$ python -q
>>> import numpy as np
>>> import numpy.linalg as la
>>> np.set_printoptions(suppress=True, linewidth=160)
>>> rng = np.random.default_rng(350318)
>>> M = np.eye(3, dtype=int)[rng.permutation(3)] * np.array([2, -5, -5])
>>> M
array([[ 0, -5,  0],
       [ 2,  0,  0],
       [ 0,  0, -5]])
>>> z = rng.permutation(3)
>>> other = M[:, z] * rng.choice([-1, 1], 3)
>>> other
array([[ 0, -5,  0],
       [-2,  0,  0],
       [ 0,  0,  5]])
>>> left, _, vt = la.svd(M.T @ other)
>>> z
array([0, 1, 2])
>>> left @ vt
array([[-1.,  0.,  0.],
       [ 0.,  1.,  0.],
       [ 0.,  0., -1.]])
>>> np.round(la.lstsq(M, other)[0], 2)
array([[-1.,  0.,  0.],
       [ 0.,  1.,  0.],
       [ 0.,  0., -1.]])
>>> other = M / la.norm(M, axis=1, keepdims=True)
>>> G = other @ other.T
>>> (G - 2 * np.eye(3)).round(6).argmax(axis=1)
array([1, 0, 0])
>>> np.argwhere(np.triu(np.abs(G) > 0.95, 1))
array([], shape=(0, 2), dtype=int64)
>>> np.round(la.norm(other, axis=1), 2)
array([1., 1., 1.])
>>> (np.abs(G) > 0.9).astype(int)
array([[1, 0, 0],
       [0, 1, 0],
       [0, 0, 1]])
>>> G[1]
array([0., 1., 0.])
>>> np.degrees(np.arccos(np.clip(G[1, 0], -1, 1)))
np.float64(90.0)
>>> feats = np.loadtxt("a.csv", delimiter=",")
>>> feats
array([[2., 4., 8.],
       [0., 0., 0.],
       [0., 0., 0.],
       [1., 2., 4.]])
>>> la.matrix_rank(feats, rtol=0.1)
np.int64(1)
>>> la.cond(feats) > 100
np.True_
>>> left, sigma, vt = la.svd(feats)
>>> V = vt[:(sigma > 1e-8).sum()]
>>> x = feats[2] + -1 * feats[1] + rng.integers(2) * np.eye(3)[2]
>>> x
array([0., 0., 0.])
>>> np.round(la.norm(x - V.T @ V @ x), 2)
np.float64(0.0)
>>> np.round(np.diag(V.T @ V), 2)
array([0.05, 0.19, 0.76])
>>> np.allclose(V.T @ V @ x, x)
True
>>> mat = np.array([[0, 0, 0, 1], [0, 1, 0, 0], [0, 0, 1, 0], [1, 0, 0, 0]])
>>> mat
array([[0, 0, 0, 1],
       [0, 1, 0, 0],
       [0, 0, 1, 0],
       [1, 0, 0, 0]])
>>> x = np.array([-3, -1, -2, 3])
>>> np.round(np.sort(np.abs(np.degrees(np.angle(la.eigvals(mat))))), 2)
array([  0.,   0.,   0., 180.])
>>> 4 - la.matrix_rank(mat - np.eye(4), tol=1e-8)
np.int64(3)
>>> round(la.norm(x), 2), np.round(la.norm(mat @ x), 2)
(np.float64(4.8), np.float64(4.8))
>>> np.round(np.abs(la.eigvals(mat)), 2)
array([1., 1., 1., 1.])
>>> [p for p in range(1, 25) if np.allclose(la.matrix_power(mat, p), np.eye(4))]
[2, 4, 6, 8, 10, 12, 14, 16, 18, 20, 22, 24]
>>> J = np.loadtxt("case7.csv", delimiter=",")
>>> J
array([[0., 0., 0., 1.],
       [0., 1., 0., 0.],
       [0., 0., 1., 0.],
       [1., 0., 0., 0.]])
>>> (J != 0).astype(int)
array([[0, 0, 0, 1],
       [0, 1, 0, 0],
       [0, 0, 1, 0],
       [1, 0, 0, 0]])
>>> (la.matrix_power((J != 0) + (J.T != 0) + np.eye(4), 4) > 0).astype(int)
array([[1, 0, 0, 1],
       [0, 1, 0, 0],
       [0, 0, 1, 0],
       [1, 0, 0, 1]])
>>> np.flatnonzero(la.matrix_power((J != 0) + (J.T != 0) + np.eye(4), 4)[1])
array([1])
>>> J.sum(axis=1)
array([1., 1., 1., 1.])
>>> J @ np.ones(4)
array([1., 1., 1., 1.])
>>> np.round(np.sort(np.abs(la.eigvals(J)))[::-1], 2)
array([1., 1., 1., 1.])
>>> np.round(la.matrix_power(J, 2), 2)
array([[1., 0., 0., 0.],
       [0., 1., 0., 0.],
       [0., 0., 1., 0.],
       [0., 0., 0., 1.]])
>>> np.round(la.matrix_power(J, 100), 2)
array([[1., 0., 0., 0.],
       [0., 1., 0., 0.],
       [0., 0., 1., 0.],
       [0., 0., 0., 1.]])
>>> p = np.eye(4)[1]
>>> for _ in range(7):
...     p = p @ J
...     print(p.round(2))
... 
[0. 1. 0. 0.]
[0. 1. 0. 0.]
[0. 1. 0. 0.]
[0. 1. 0. 0.]
[0. 1. 0. 0.]
[0. 1. 0. 0.]
[0. 1. 0. 0.]
>>> ev, V = la.eigh(J)
>>> np.round(la.eigvalsh(J + 3 * np.eye(4)), 2)
array([2., 4., 4., 4.])
>>> np.round(la.eigvalsh(J @ J), 2)
array([1., 1., 1., 1.])
>>> np.round(V @ np.diag(ev) @ V.T, 2) + 0
array([[0., 0., 0., 1.],
       [0., 1., 0., 0.],
       [0., 0., 1., 0.],
       [1., 0., 0., 0.]])
>>> np.unique(ev.round(6) + 0, return_counts=True)[1]
array([1, 3])
>>> ev
array([-1.,  1.,  1.,  1.])
>>> x = np.array([2, 2, 2, 1])
>>> np.round(la.det(J), 2)
np.float64(-1.0)
>>> np.round(la.inv(J), 2)
array([[0., 0., 0., 1.],
       [0., 1., 0., 0.],
       [0., 0., 1., 0.],
       [1., 0., 0., 0.]])
>>> np.round(np.sort(np.abs(np.degrees(np.angle(la.eigvals(J))))), 2)
array([  0.,   0.,   0., 180.])
>>> round(la.norm(x), 2), np.round(la.norm(J @ x), 2)
(np.float64(3.61), np.float64(3.61))
>>> np.round(np.abs(la.eigvals(J)), 2)
array([1., 1., 1., 1.])
>>> J.T @ (J @ x)
array([2., 2., 2., 1.])
>>> E = np.loadtxt("x.csv", delimiter=",")
>>> E
array([[ 2.36, -3.87,  0.18],
       [-2.42, -1.13, -1.12],
       [-0.37, -1.05,  1.3 ],
       [-3.05, -1.08, -2.47],
       [ 0.83, -1.11, -1.14],
       [ 3.02, -0.29,  2.62],
       [ 0.19, -0.27,  0.48],
       [ 0.85,  0.51,  1.49],
       [ 2.57, -3.3 , -1.69],
       [-0.49,  3.94,  4.49],
       [-1.43,  2.12,  1.65],
       [ 0.36, -3.46, -5.59],
       [-1.19, -2.7 , -2.21],
       [ 0.39,  1.26,  2.68],
       [-1.18,  0.34, -1.62],
       [-1.49,  0.78,  0.6 ],
       [ 0.71, -3.6 , -5.18],
       [-1.69,  1.61,  0.82],
       [ 0.52,  1.98,  4.25],
       [-1.55, -5.08, -5.55],
       [-0.65,  2.53,  2.08],
       [-1.81,  3.09,  2.86]])
>>> cen = E - E.mean(axis=0)
>>> V = la.svd(cen)[2][:2]
>>> other = cen - cen @ V.T @ V
>>> round(la.norm(other) / la.norm(cen), 2)
np.float64(0.17)
>>> la.norm(other, axis=1).round(6).argmax()
np.int64(11)
>>> np.round(np.diag(V.T @ V), 2)
array([0.76, 0.54, 0.7 ])
